$ ipython --no-banner

In [1]: import numpy as np

In [2]: import numpy.linalg as la

In [3]: np.set_printoptions(precision=1, suppress=True, linewidth=100)

In [4]: def tidy(a):
   ...:     return np.round(a, 1) + 0
   ...: 

In [5]: J = np.array([[0, 2, 1, 2, 0, 0, 0],
   ...:     [0, 2, 2, 1, 2, 2, 0],
   ...:     [0, 0, 0, 2, 2, 1, 2],
   ...:     [0, 0, 0, 2, 0, 1, 0],
   ...:     [0, 0, 0, 0, 1, 1, 0],
   ...:     [0, 0, 0, 0, 0, 2, 2],
   ...:     [0, 0, 0, 0, 0, 0, 2]])

In [6]: # triangular, det is the product of the diagonal

In [7]: [round(float(x), 1) for x in la.svd(J, compute_uv=False)[:3]]
Out[7]: [5.7, 3.6, 2.5]

In [8]: la.cond(J) > 100
Out[8]: np.True_

In [9]: other = np.array([[5, 9, 3, 9], [7, 6, 3, -7], [-4, 2, -5, -5], [-3, -1, 6, 3]])

In [10]: Z = np.array([[0, -3, -3, -3, 0, 3],
    ...:     [-8, 1, 1, -6, 5, -1],
    ...:     [-4, 2, 2, 7, 1, 8],
    ...:     [8, 7, -8, 0, -1, 2],
    ...:     [3, -4, -9, 8, -1, 8],
    ...:     [7, -3, -2, 3, 5, 4]])

In [11]: W0 = np.block([[other, np.zeros((4, 6))], [np.zeros((6, 4)), Z]])

In [12]: W0
Out[12]: 
array([[ 5.,  9.,  3.,  9.,  0.,  0.,  0.,  0.,  0.,  0.],
       [ 7.,  6.,  3., -7.,  0.,  0.,  0.,  0.,  0.,  0.],
       [-4.,  2., -5., -5.,  0.,  0.,  0.,  0.,  0.,  0.],
       [-3., -1.,  6.,  3.,  0.,  0.,  0.,  0.,  0.,  0.],
       [ 0.,  0.,  0.,  0.,  0., -3., -3., -3.,  0.,  3.],
       [ 0.,  0.,  0.,  0., -8.,  1.,  1., -6.,  5., -1.],
       [ 0.,  0.,  0.,  0., -4.,  2.,  2.,  7.,  1.,  8.],
       [ 0.,  0.,  0.,  0.,  8.,  7., -8.,  0., -1.,  2.],
       [ 0.,  0.,  0.,  0.,  3., -4., -9.,  8., -1.,  8.],
       [ 0.,  0.,  0.,  0.,  7., -3., -2.,  3.,  5.,  4.]])

In [13]: # 2 blocks once reordered

In [14]: other = W0[0, 0] * W0[1:] - np.outer(W0[1:, 0], W0[0])

In [15]: other
Out[15]: 
array([[  0., -33.,  -6., -98.,   0.,   0.,   0.,   0.,   0.,   0.],
       [  0.,  46., -13.,  11.,   0.,   0.,   0.,   0.,   0.,   0.],
       [  0.,  22.,  39.,  42.,   0.,   0.,   0.,   0.,   0.,   0.],
       [  0.,   0.,   0.,   0.,   0., -15., -15., -15.,   0.,  15.],
       [  0.,   0.,   0.,   0., -40.,   5.,   5., -30.,  25.,  -5.],
       [  0.,   0.,   0.,   0., -20.,  10.,  10.,  35.,   5.,  40.],
       [  0.,   0.,   0.,   0.,  40.,  35., -40.,   0.,  -5.,  10.],
       [  0.,   0.,   0.,   0.,  15., -20., -45.,  40.,  -5.,  40.],
       [  0.,   0.,   0.,   0.,  35., -15., -10.,  15.,  25.,  20.]])

In [16]: W0[:, 0] / W0[0, 0]
Out[16]: array([ 1. ,  1.4, -0.8, -0.6,  0. ,  0. ,  0. ,  0. ,  0. ,  0. ])

In [17]: la.matrix_rank(other), la.matrix_rank(W0)
Out[17]: (np.int64(9), np.int64(10))

In [18]: U, sig, vt = la.svd(J)

In [19]: tidy(sig)
Out[19]: array([5.7, 3.6, 2.5, 1.9, 1.6, 0.3, 0. ])

In [20]: np.argmax(sig[:-1] / (sig[1:] + 1e-6)) + 1
Out[20]: np.int64(6)

In [21]: other = U[:, :6] @ np.diag(sig[:6]) @ vt[:6]

In [22]: la.matrix_rank(J, rtol=0.05)
Out[22]: np.int64(6)

In [23]: tidy(other)
Out[23]: 
array([[0., 2., 1., 2., 0., 0., 0.],
       [0., 2., 2., 1., 2., 2., 0.],
       [0., 0., 0., 2., 2., 1., 2.],
       [0., 0., 0., 2., 0., 1., 0.],
       [0., 0., 0., 0., 1., 1., 0.],
       [0., 0., 0., 0., 0., 2., 2.],
       [0., 0., 0., 0., 0., 0., 2.]])

In [24]: tidy(la.norm(J - other) / la.norm(J))
Out[24]: np.float64(0.0)

In [25]: feats = np.loadtxt("dump.csv", delimiter=",")

In [26]: feats
Out[26]: 
array([[1. , 0.7, 0.5, 0.3, 0.2, 0.2, 0.1, 0.1],
       [0.7, 1. , 0.7, 0.5, 0.3, 0.2, 0.2, 0.1],
       [0.5, 0.7, 1. , 0.7, 0.5, 0.3, 0.2, 0.2],
       [0.3, 0.5, 0.7, 1. , 0.7, 0.5, 0.3, 0.2],
       [0.2, 0.3, 0.5, 0.7, 1. , 0.7, 0.5, 0.3],
       [0.2, 0.2, 0.3, 0.5, 0.7, 1. , 0.7, 0.5],
       [0.1, 0.2, 0.2, 0.3, 0.5, 0.7, 1. , 0.7],
       [0.1, 0.1, 0.2, 0.2, 0.3, 0.5, 0.7, 1. ]])

In [27]: # symmetric

In [28]: vec = np.array([0, 0, -2, -1, -1, -3, -3, 3])

In [29]: np.sign((feats @ vec).round(6))
Out[29]: array([-1., -1., -1., -1., -1., -1., -1., -1.])

In [30]: (feats @ vec).argmax()
Out[30]: np.int64(7)

In [31]: tidy(feats * vec)
Out[31]: 
array([[ 0. ,  0. , -1. , -0.3, -0.2, -0.6, -0.3,  0.3],
       [ 0. ,  0. , -1.4, -0.5, -0.3, -0.6, -0.6,  0.3],
       [ 0. ,  0. , -2. , -0.7, -0.5, -0.9, -0.6,  0.6],
       [ 0. ,  0. , -1.4, -1. , -0.7, -1.5, -0.9,  0.6],
       [ 0. ,  0. , -1. , -0.7, -1. , -2.1, -1.5,  0.9],
       [ 0. ,  0. , -0.6, -0.5, -0.7, -3. , -2.1,  1.5],
       [ 0. ,  0. , -0.4, -0.3, -0.5, -2.1, -3. ,  2.1],
       [ 0. ,  0. , -0.4, -0.2, -0.3, -1.5, -2.1,  3. ]])
